In [1]: import numpy as np

In [2]: np.set_printoptions(suppress=True, linewidth=120)

In [3]: rnd = lambda a: np.round(a, 2) + 0

In [4]: K = np.array([[1, 0, 0], [1, 1, 0], [-1, -1, 1]])

In [5]: K
Out[5]: 
array([[ 1,  0,  0],
       [ 1,  1,  0],
       [-1, -1,  1]])

In [6]: q, vecs = np.linalg.qr(K[:, :2])[0], np.linalg.qr(K[:, 2:])[0]

In [7]: s = np.linalg.svd(q.T @ vecs, compute_uv=False)

In [8]: rnd(np.linalg.norm(q @ q.T - vecs @ vecs.T, 2))
Out[8]: np.float64(1.0)

In [9]: rnd(s)
Out[9]: array([0.71])

In [10]: out = K ** -1
---------------------------------------------------------------------------
ValueError                                Traceback (most recent call last)
Cell In[10], line 1
----> 1 out = K ** -1

ValueError: Integers to negative integer powers are not allowed.

In [11]: out = np.linalg.inv(K)

In [12]: rnd(np.linalg.det(K) * out)
Out[12]: 
array([[ 1.,  0.,  0.],
       [-1.,  1.,  0.],
       [ 0.,  1.,  1.]])

In [13]: K @ out
Out[13]: 
array([[1., 0., 0.],
       [0., 1., 0.],
       [0., 0., 1.]])

In [14]: rnd(np.linalg.det(K.T))
Out[14]: np.float64(1.0)

In [15]: np.einsum("ij,ji->", K, K)
Out[15]: np.int64(3)

In [16]: rnd(np.linalg.det(2 * K)), rnd(np.linalg.det(K))
Out[16]: (np.float64(8.0), np.float64(1.0))

In [17]: np.kron(np.eye(2, dtype=int), K)
Out[17]: 
array([[ 1,  0,  0,  0,  0,  0],
       [ 1,  1,  0,  0,  0,  0],
       [-1, -1,  1,  0,  0,  0],
       [ 0,  0,  0,  1,  0,  0],
       [ 0,  0,  0,  1,  1,  0],
       [ 0,  0,  0, -1, -1,  1]])

In [18]: rnd(np.sort(np.linalg.eigvals(K)))
Out[18]: array([1., 1., 1.])

In [19]: np.prod(np.diag(K)), rnd(np.linalg.det(K))
Out[19]: (np.int64(1), np.float64(1.0))

In [20]: E = np.tanh(np.array([[0.2, -2.7],
    ...:     [-0.5, -0.3],
    ...:     [0.7, 0.1],
    ...:     [-0.9, -0.5],
    ...:     [-0.2, -0.6],
    ...:     [1.4, 2.5],
    ...:     [-1.1, -0.5],
    ...:     [0.3, 0.7],
    ...:     [-0.4, -0.2],
    ...:     [0.7, -0.9],
    ...:     [1.4, 0.4],
    ...:     [-0.9, -0.6],
    ...:     [0.1, -0.9],
    ...:     [-0.3, 0.5],
    ...:     [0.2, 0.8]]) @ np.array([[-0.4, -1.0, -0.4], [-0.9, -1.1, -0.7]]))

In [21]: rnd(E)
Out[21]: 
array([[ 0.98,  0.99,  0.95],
       [ 0.44,  0.68,  0.39],
       [-0.35, -0.67, -0.34],
       [ 0.67,  0.9 ,  0.61],
       [ 0.55,  0.7 ,  0.46],
       [-0.99, -1.  , -0.98],
       [ 0.71,  0.93,  0.66],
       [-0.64, -0.79, -0.54],
       [ 0.33,  0.55,  0.29],
       [ 0.49,  0.28,  0.34],
       [-0.73, -0.95, -0.69],
       [ 0.72,  0.92,  0.65],
       [ 0.65,  0.71,  0.53],
       [-0.32, -0.24, -0.23],
       [-0.66, -0.79, -0.56]])

In [22]: C = E[[6, 4]].astype(float)

In [23]: for _ in range(6):
    ...:     z = np.linalg.norm(E[:, None] - C, axis=-1).argmin(axis=1)
    ...:     C = np.array([E[z == j].mean(axis=0) for j in range(2)])
    ...: 

In [24]: z
Out[24]: array([0, 0, 1, 0, 0, 1, 0, 1, 0, 0, 1, 0, 0, 1, 1])

In [25]: rnd(C)
Out[25]: 
array([[ 0.61,  0.74,  0.54],
       [-0.62, -0.74, -0.56]])

In [26]: data = np.loadtxt("out8.csv", delimiter=",")

In [27]: data
Out[27]: 
array([[ 6.,  2.,  0.,  4.,  2.],
       [-6.,  2.,  6.,  0.,  2.],
       [-6., -6., -6., -8., -6.],
       [ 3.,  5.,  6.,  6.,  5.],
       [ 3., -1., -3.,  0., -1.]])

In [28]: left, s, Vh = np.linalg.svd(data)

In [29]: rnd(s)
Out[29]: array([19.47, 10.95,  0.  ,  0.  ,  0.  ])

In [30]: out = left[:, :2] @ np.diag(s[:2]) @ Vh[:2]

In [31]: rnd(np.abs(data - out).max())
Out[31]: np.float64(0.0)

In [32]: np.linalg.matrix_rank(data, rtol=0.05)
Out[32]: np.int64(2)

In [33]: rnd(np.linalg.norm(data - out, 2)), rnd(s[2])
Out[33]: (np.float64(0.0), np.float64(0.0))

In [34]: rnd(out)
Out[34]: 
array([[ 6.,  2.,  0.,  4.,  2.],
       [-6.,  2.,  6.,  0.,  2.],
       [-6., -6., -6., -8., -6.],
       [ 3.,  5.,  6.,  6.,  5.],
       [ 3., -1., -3.,  0., -1.]])
